$ python3 -q
>>> import numpy as np
>>> np.set_printoptions(precision=2, suppress=True, linewidth=140)
>>> rd = lambda a: np.round(a, 2) + 0
>>> data = np.load("mat.npy")
>>> print(rd(data))
[[ 0.12  0.21 -0.21  0.12]
 [ 0.21  0.38 -0.38  0.21]
 [-0.21 -0.38  0.38 -0.21]
 [ 0.12  0.21 -0.21  0.12]]
>>> vec = np.array([0, 1, 1, 3])
>>> h1 = np.maximum(data @ vec, 0)
>>> print(rd(np.maximum(data @ vec, 0) - np.maximum(-data @ vec, 0)))
[ 0.35  0.64 -0.64  0.35]
>>> print(rd(np.tanh(data @ vec)))
[ 0.34  0.56 -0.56  0.34]
>>> print(rd(data.T @ h1))
[ 0.22  0.39 -0.39  0.22]
>>> F = np.tril(np.array([[-2, -2, 7, -6, -1, -7],
...     [6, -1, 2, -5, -3, 0],
...     [-3, -8, -9, -7, 8, -1],
...     [3, -8, 8, -6, -1, 9],
...     [7, -4, 8, 8, 1, -5],
...     [-2, -9, -3, -4, -5, 5]]), -1) + np.eye(6, dtype=int)
>>> print(F)
[[ 1  0  0  0  0  0]
 [ 6  1  0  0  0  0]
 [-3 -8  1  0  0  0]
 [ 3 -8  8  1  0  0]
 [ 7 -4  8  8  1  0]
 [-2 -9 -3 -4 -5  1]]
>>> u, v = F[2], F[5]
>>> print(u @ v)
75
>>> p = (u @ v) / (u @ u) * u
>>> print(rd((v - p) @ u))
0.0
>>> print(rd(np.linalg.norm(u + v) ** 2 + np.linalg.norm(u - v) ** 2))
420.0
>>> rng = np.random.default_rng(478)
>>> idx = rng.permutation(6)
>>> print(idx)
[2 1 5 4 0 3]
>>> M2 = F[idx][:, idx]
>>> print(np.diag(M2))
[1 1 1 1 1 1]
>>> print(np.allclose(M2, F))
False
>>> print(M2)
[[ 1 -8  0  0 -3  0]
 [ 0  1  0  0  6  0]
 [-3 -9  1 -5 -2 -4]
 [ 8 -4  0  1  7  8]
 [ 0  0  0  0  1  0]
 [ 8 -8  0  0  3  1]]
>>> print(np.linalg.cond(F) > 100)
True
>>> print([round(float(x), 2) for x in np.linalg.svd(F, compute_uv=False)[:3]])
[17.63, 14.68, 6.18]
>>> J = np.load("test1.npy")
>>> print(rd(J))
[[ 0.93 -0.16  0.18  0.03  0.07]
 [-0.16  0.61  0.42  0.08  0.17]
 [ 0.18  0.42  0.55 -0.09 -0.19]
 [ 0.03  0.08 -0.09  0.98 -0.04]
 [ 0.07  0.17 -0.19 -0.04  0.92]]
>>> vals, V = np.linalg.eigvalsh(J)
Traceback (most recent call last):
  File "<python-input-28>", line 1, in <module>
    vals, V = np.linalg.eigvalsh(J)
    ^^^^^^^
ValueError: too many values to unpack (expected 2)
>>> vals, V = np.linalg.eigh(J)
>>> print(rd(np.linalg.svd(J, compute_uv=False)))
[1. 1. 1. 1. 0.]
>>> print(vals.sum(), np.trace(J))
4.0 4.0
>>> print(np.unique(vals.round(6) + 0, return_counts=True)[1])
[1 4]
>>> print(rd(V.T @ V))
[[1. 0. 0. 0. 0.]
 [0. 1. 0. 0. 0.]
 [0. 0. 1. 0. 0.]
 [0. 0. 0. 1. 0.]
 [0. 0. 0. 0. 1.]]
>>> print(rd(V.T @ J @ V))
[[0. 0. 0. 0. 0.]
 [0. 1. 0. 0. 0.]
 [0. 0. 1. 0. 0.]
 [0. 0. 0. 1. 0.]
 [0. 0. 0. 0. 1.]]
>>> print(rd(np.linalg.eigvalsh(J + 5 * np.eye(5))))
[5. 6. 6. 6. 6.]
>>> print(rd(np.linalg.eigvalsh(J @ J)))
[0. 1. 1. 1. 1.]
>>> M2 = J + rng.integers(-2, 3, (5, 4)) @ rng.integers(-2, 3, (4, 5))
>>> print(rd(M2))
[[ 2.93  4.84 -1.82  7.03  2.07]
 [-3.16 -4.39  1.42 -9.92 -0.83]
 [-0.82  0.42  0.55 -3.09 -0.19]
 [-2.97 -5.92  5.91 -6.02 -6.04]
 [-1.93 -2.83  2.81 -5.04 -2.08]]
>>> print(M2 - J)
[[  2.   5.  -2.   7.   2.]
 [ -3.  -5.   1. -10.  -1.]
 [ -1.   0.   0.  -3.   0.]
 [ -3.  -6.   6.  -7.  -6.]
 [ -2.  -3.   3.  -5.  -3.]]
>>> M2 = np.array([[2, 2, 0], [-1, 0, 2]])
>>> W2 = np.kron(M2, J)
>>> print(rd(np.linalg.norm(W2, 2)), rd(np.linalg.norm(M2, 2) * np.linalg.norm(J, 2)))
3.0 3.0
>>> print(np.linalg.matrix_rank(W2))
8
>>> print(rd(W2))
[[ 1.86 -0.33  0.35  0.07  0.14  1.86 -0.33  0.35  0.07  0.14  0.    0.    0.    0.    0.  ]
 [-0.33  1.23  0.84  0.17  0.34 -0.33  1.23  0.84  0.17  0.34  0.    0.    0.    0.    0.  ]
 [ 0.35  0.84  1.1  -0.18 -0.37  0.35  0.84  1.1  -0.18 -0.37  0.    0.    0.    0.    0.  ]
 [ 0.07  0.17 -0.18  1.96 -0.07  0.07  0.17 -0.18  1.96 -0.07  0.    0.    0.    0.    0.  ]
 [ 0.14  0.34 -0.37 -0.07  1.85  0.14  0.34 -0.37 -0.07  1.85  0.    0.    0.    0.    0.  ]
 [-0.93  0.16 -0.18 -0.03 -0.07  0.    0.    0.    0.    0.    1.86 -0.33  0.35  0.07  0.14]
 [ 0.16 -0.61 -0.42 -0.08 -0.17  0.    0.    0.    0.    0.   -0.33  1.23  0.84  0.17  0.34]
 [-0.18 -0.42 -0.55  0.09  0.19  0.    0.    0.    0.    0.    0.35  0.84  1.1  -0.18 -0.37]
 [-0.03 -0.08  0.09 -0.98  0.04  0.    0.    0.    0.    0.    0.07  0.17 -0.18  1.96 -0.07]
 [-0.07 -0.17  0.19  0.04 -0.92  0.    0.    0.    0.    0.    0.14  0.34 -0.37 -0.07  1.85]]
>>> vals, V = np.linalg.eigh(J)
>>> vec = np.array([-4, 1, 1, -5, 3])
>>> print(rd(np.abs(J).sum(axis=1).max()), rd(np.abs(vals).max()))
1.45 1.0
>>> print(rd(V * np.maximum(vals, 0) @ V.T))
[[ 0.93 -0.16  0.18  0.03  0.07]
 [-0.16  0.61  0.42  0.08  0.17]
 [ 0.18  0.42  0.55 -0.09 -0.19]
 [ 0.03  0.08 -0.09  0.98 -0.04]
 [ 0.07  0.17 -0.19 -0.04  0.92]]
>>> print(rd(vec @ J @ vec / (vec @ vec)), rd(vals[0]), rd(vals[-1]))
0.97 0.0 1.0
>>> vec = np.array([-3, 7, -1, 8, 8])
>>> print((vec - J @ vec) @ (J @ vec))
0.0
>>> print(rd(np.linalg.eigvalsh(2 * J - np.eye(5))))
[-1.  1.  1.  1.  1.]
>>> print(rd(np.eye(5) - J))
[[ 0.07  0.16 -0.18 -0.03 -0.07]
 [ 0.16  0.39 -0.42 -0.08 -0.17]
 [-0.18 -0.42  0.45  0.09  0.19]
 [-0.03 -0.08  0.09  0.02  0.04]
 [-0.07 -0.17  0.19  0.04  0.08]]
>>> print(rd(J @ J @ vec))
[-3.25  6.4  -0.35  8.13  8.27]
>>> M = np.array([[0, 1, 0, 0, 0, 1],
...     [1, 0, 1, 0, 0, 0],
...     [0, 1, 0, 0, 0, 1],
...     [0, 0, 0, 0, 1, 0],
...     [0, 0, 0, 1, 0, 0],
...     [1, 0, 1, 0, 0, 0]])
>>> # rows 0 and 2 are equal
>>> w1 = np.array([[-3, 1], [2, -3], [0, 2], [-3, -1], [-2, 1], [1, 0]])
>>> b = np.array([9, 4])
>>> H = np.maximum(M @ w1 + b, 0)
>>> print(np.linalg.matrix_rank(H))
2
>>> print(H)
[[12  1]
 [ 6  7]
 [12  1]
 [ 7  5]
 [ 6  3]
 [ 6  7]]
>>> print((H > 0).astype(int))
[[1 1]
 [1 1]
 [1 1]
 [1 1]
 [1 1]
 [1 1]]
>>> W2 = np.array([[1, -2], [-2, 0]])
>>> print((H @ W2).round(6).argmax(axis=1))
[0 0 0 0 0 0]
>>> print(H @ W2)
[[ 10 -24]
 [ -8 -12]
 [ 10 -24]
 [ -3 -14]
 [  0 -12]
 [ -8 -12]]
>>> print(w1 @ W2)
[[-5  6]
 [ 8 -4]
 [-4  0]
 [-1  6]
 [-4  4]
 [ 1 -2]]
